$ python -q
>>> import numpy as np
>>> import numpy.linalg as la
>>> np.set_printoptions(precision=1, suppress=True, linewidth=100, sign=" ")
>>> W0 = np.loadtxt("m.csv", delimiter=",")
>>> W0.round(1) + 0
array([[-4.5, -5.4, -0.8],
       [ 0. , -0.1,  0.1],
       [-0.2, -0.2,  0.1]])
>>> r = la.matrix_rank(W0)
>>> r
np.int64(2)
>>> ns = la.svd(W0)[2][r:].T
>>> np.allclose(W0 @ ns, 0)
True
>>> [int(la.matrix_rank(W0[:i])) for i in range(1, len(W0) + 1)]
[1, 2, 2]
>>> [int(la.matrix_rank(W0[:, :j + 1])) for j in range(3)]
[1, 2, 2]
>>> round(np.abs(la.eigvals(W0)).max(), 1)
np.float64(4.6)
>>> np.round(np.trace(W0), 1)
np.float64(-4.5)
>>> np.allclose(W0, W0.T)
False
>>> np.round(np.sort(np.abs(la.eigvals(W0))), 1) + 0
array([ 0. ,  0.1,  4.6])
>>> (W0 - W0.T) / 2
array([[ 0. , -2.7, -0.3],
       [ 2.7,  0. ,  0.2],
       [ 0.3, -0.2,  0. ]])
>>> proj = np.triu(np.array([[3, 4, 1], [6, 6, 9], [3, 0, 7]]), 1) + np.eye(3)
>>> M2 = proj @ W0 @ la.inv(proj)
>>> proj @ W0 - W0 @ proj
array([[-0.4, 17.5, 53. ],
       [-1.8, -2.1,  1. ],
       [ 0. ,  0.8,  2.5]])
>>> la.matrix_rank(M2)
np.int64(2)
>>> la.cond(W0) > 100
np.True_
>>> [round(float(x), 1) for x in la.svd(W0, compute_uv=False)[:3]]
[7.0, 0.1, 0.0]
>>> np.argsort(-la.norm(W0, axis=0).round(6), kind="stable")[:3]
array([ 1,  0,  2])
>>> F = np.load("sample18.npy")
>>> F
array([[ 1.,  6., -2.],
       [ 4.,  4.,  6.],
       [ 0.,  0.,  2.]])
>>> (F - F.T) / 2
array([[ 0.,  1., -1.],
       [-1.,  0.,  3.],
       [ 1., -3.,  0.]])
>>> (F + F.T) / 2
array([[ 1.,  5., -1.],
       [ 5.,  4.,  3.],
       [-1.,  3.,  2.]])
>>> round(float(np.abs(la.eigvals(F)).max()), 1)
7.6
>>> np.round(la.det(F), 1)
np.float64(-40.0)
>>> X = np.tril(np.array([[2, 1, 3], [0, 2, 0], [1, 3, 3]]), -1) + np.eye(3, dtype=int)
>>> X
array([[ 1,  0,  0],
       [ 0,  1,  0],
       [ 1,  3,  1]])
>>> t = np.radians(30)
>>> R = np.eye(3)
>>> R[2, 2] = R[1, 1] = np.cos(t)
>>> R[2, 1], R[1, 2] = -np.sin(t), np.sin(t)
>>> R
array([[ 1. ,  0. ,  0. ],
       [ 0. ,  0.9,  0.5],
       [ 0. , -0.5,  0.9]])
>>> M2 = X @ R.T
>>> M2
array([[ 1. ,  0. ,  0. ],
       [ 0. ,  0.9, -0.5],
       [ 1. ,  3.1, -0.6]])
>>> la.svd(X, compute_uv=False), la.svd(M2, compute_uv=False)
(array([ 3.5,  1. ,  0.3]), array([ 3.5,  1. ,  0.3]))
>>> np.round(la.det(R), 1), np.round(np.trace(R), 1)
(np.float64(1.0), np.float64(2.7))
>>> M2 = X / np.sqrt((X ** 2).mean(axis=1, keepdims=True))
>>> la.matrix_rank(M2) == la.matrix_rank(X)
np.True_
>>> X - X.mean(axis=1, keepdims=True)
array([[ 0.7, -0.3, -0.3],
       [-0.3,  0.7, -0.3],
       [-0.7,  1.3, -0.7]])
>>> M2 = la.inv(X)
>>> (np.abs(M2) > 1e-9).astype(int)
array([[ 1,  0,  0],
       [ 0,  1,  0],
       [ 1,  1,  1]])
>>> X @ M2
array([[ 1.,  0.,  0.],
       [ 0.,  1.,  0.],
       [ 0.,  0.,  1.]])
>>> la.inv(M2)
array([[ 1.,  0.,  0.],
       [-0.,  1., -0.],
       [ 1.,  3.,  1.]])
>>> np.allclose(M2, X.T)
False
>>> round(la.det(X) * la.det(M2), 1)
np.float64(1.0)
>>> round(float(la.cond(X)), 1)
11.9
>>> x0 = np.array([2, -2, 6])
>>> target = X @ x0
>>> target
array([ 2, -2,  2])
>>> la.solve(X, X[:, 0])
array([ 1.,  0., -0.])
>>> la.solve(X, target)
array([ 2., -2.,  6.])
>>> la.solve(X, target + X[:, 1])
array([ 2., -1.,  6.])
>>> K = np.load("dump.npy")
>>> K
array([[ 1.5, -1.6,  2.9],
       [-3.4, -0.2,  1.1],
       [ 0.6, -2.9,  6. ],
       [-4.4, -0.3,  1. ],
       [ 5.6, -7. ,  5.2],
       [ 1.6, -2.2,  5.5],
       [ 5.5, -5.6,  2.9],
       [ 1.8, -2.3,  4.3],
       [ 1.8, -3.3,  4.6],
       [ 1.9, -2.4,  3.6]])
>>> C = K[[8, 5]].astype(float)
>>> for _ in range(7):
...     idx = la.norm(K[:, None] - C, axis=-1).argmin(axis=1)
...     C = np.array([K[idx == j].mean(axis=0) for j in range(2)])
... 
>>> idx
array([ 0,  1,  0,  1,  0,  0,  0,  0,  0,  0])
>>> np.abs(C[1] - C[0]).argmax()
np.int64(0)
>>> np.bincount(idx)
array([ 8,  2])
